$ python3 -q
>>> import numpy as np
>>> np.set_printoptions(precision=2, suppress=True, linewidth=140)
>>> def tidy(a):
...     return np.round(a, 2) + 0
... 
>>> Z = np.array([[-9, 0, 8, 2, 8, 1, 6, -9], [9, 7, 1, -7, 9, -8, 5, 2]])
>>> rng = np.random.default_rng(192162)
>>> W0 = rng.normal(size=(17, 2)) @ Z + np.array([0, 1, 8, 8, 2, 3, 6, 0])
>>> tidy(W0)
array([[-20.68,  -3.06,  21.16,  15.5 ,  10.51,   9.36,  13.4 , -16.62],
       [ -1.77,  -9.18,  -3.52,  15.67, -21.16,  13.38,  -8.82,   8.41],
       [-10.7 ,  -9.52,   3.99,  17.89, -14.03,  14.71,  -3.39,  -0.19],
       [  1.8 ,  12.  ,  20.54,  -0.25,  27.11,  -8.2 ,  22.08,  -9.2 ],
       [-23.84, -10.04,  15.  ,  21.18,  -3.62,  16.69,   4.54, -12.8 ],
       [-20.89,  -6.88,  16.44,  18.27,   1.44,  13.2 ,   7.55, -13.01],
       [ -8.09,  -2.18,  11.1 ,  12.07,   1.46,   7.08,   6.39,  -4.91],
       [  6.89,   4.03,   5.78,   4.3 ,   3.25,  -0.8 ,   6.18,   3.85],
       [-34.87,  -7.92,  27.53,  22.12,  11.33,  15.8 ,  15.23, -25.95],
       [ -5.74,  -4.73,   5.73,  13.37,  -6.82,   9.37,   0.82,  -0.01],
       [-19.45,  -4.94,  17.66,  16.57,   4.87,  11.1 ,   9.64, -13.51],
       [ -0.18,   3.04,  10.79,   6.58,   7.12,   0.98,   9.33,  -2.23],
       [ -2.78,  -2.71,   5.69,  11.27,  -4.55,   7.02,   2.01,   0.94],
       [-15.06, -11.53,   5.28,  20.29, -15.04,  17.2 ,  -3.65,  -2.53],
       [ 14.96,  19.57,  18.57,  -8.59,  33.8 , -17.23,  25.2 ,  -3.61],
       [  3.57,  -3.57,  -1.05,  10.47, -12.28,   7.17,  -3.56,   8.14],
       [ -0.55,  -4.22,   1.77,  11.85, -10.2 ,   8.29,  -1.84,   4.67]])
>>> # looks like rank 3
>>> U, sig, Vh = np.linalg.svd(W0)
>>> V = Vh[:(sig > 1e-8).sum()]
>>> x = W0[0] + 3 * W0[1] + rng.integers(2) * np.eye(8)[4]
>>> tidy(x)
array([-26.  , -30.62,  10.6 ,  62.51, -51.96,  49.51, -13.07,   8.62])
>>> tidy(np.linalg.norm(x - V.T @ V @ x))
np.float64(0.75)
>>> def softmax(z):
...     e = np.exp(z - z.max(axis=-1, keepdims=True))
...     return e / e.sum(axis=-1, keepdims=True)
... 
>>> tidy(softmax(W0[8] + 2))
array([0., 0., 1., 0., 0., 0., 0., 0.])
>>> tidy(softmax(W0).sum(axis=1))
array([1., 1., 1., 1., 1., 1., 1., 1., 1., 1., 1., 1., 1., 1., 1., 1., 1.])
>>> tidy(softmax(10 * W0[8]))
array([0., 0., 1., 0., 0., 0., 0., 0.])
>>> scores = W0 @ W0.T / np.sqrt(8)
>>> softmax(scores).round(6).argmax(axis=1)
array([ 8,  1, 13, 14,  8,  8,  8, 14,  8,  8,  8,  8,  8, 13, 14,  1,  1])
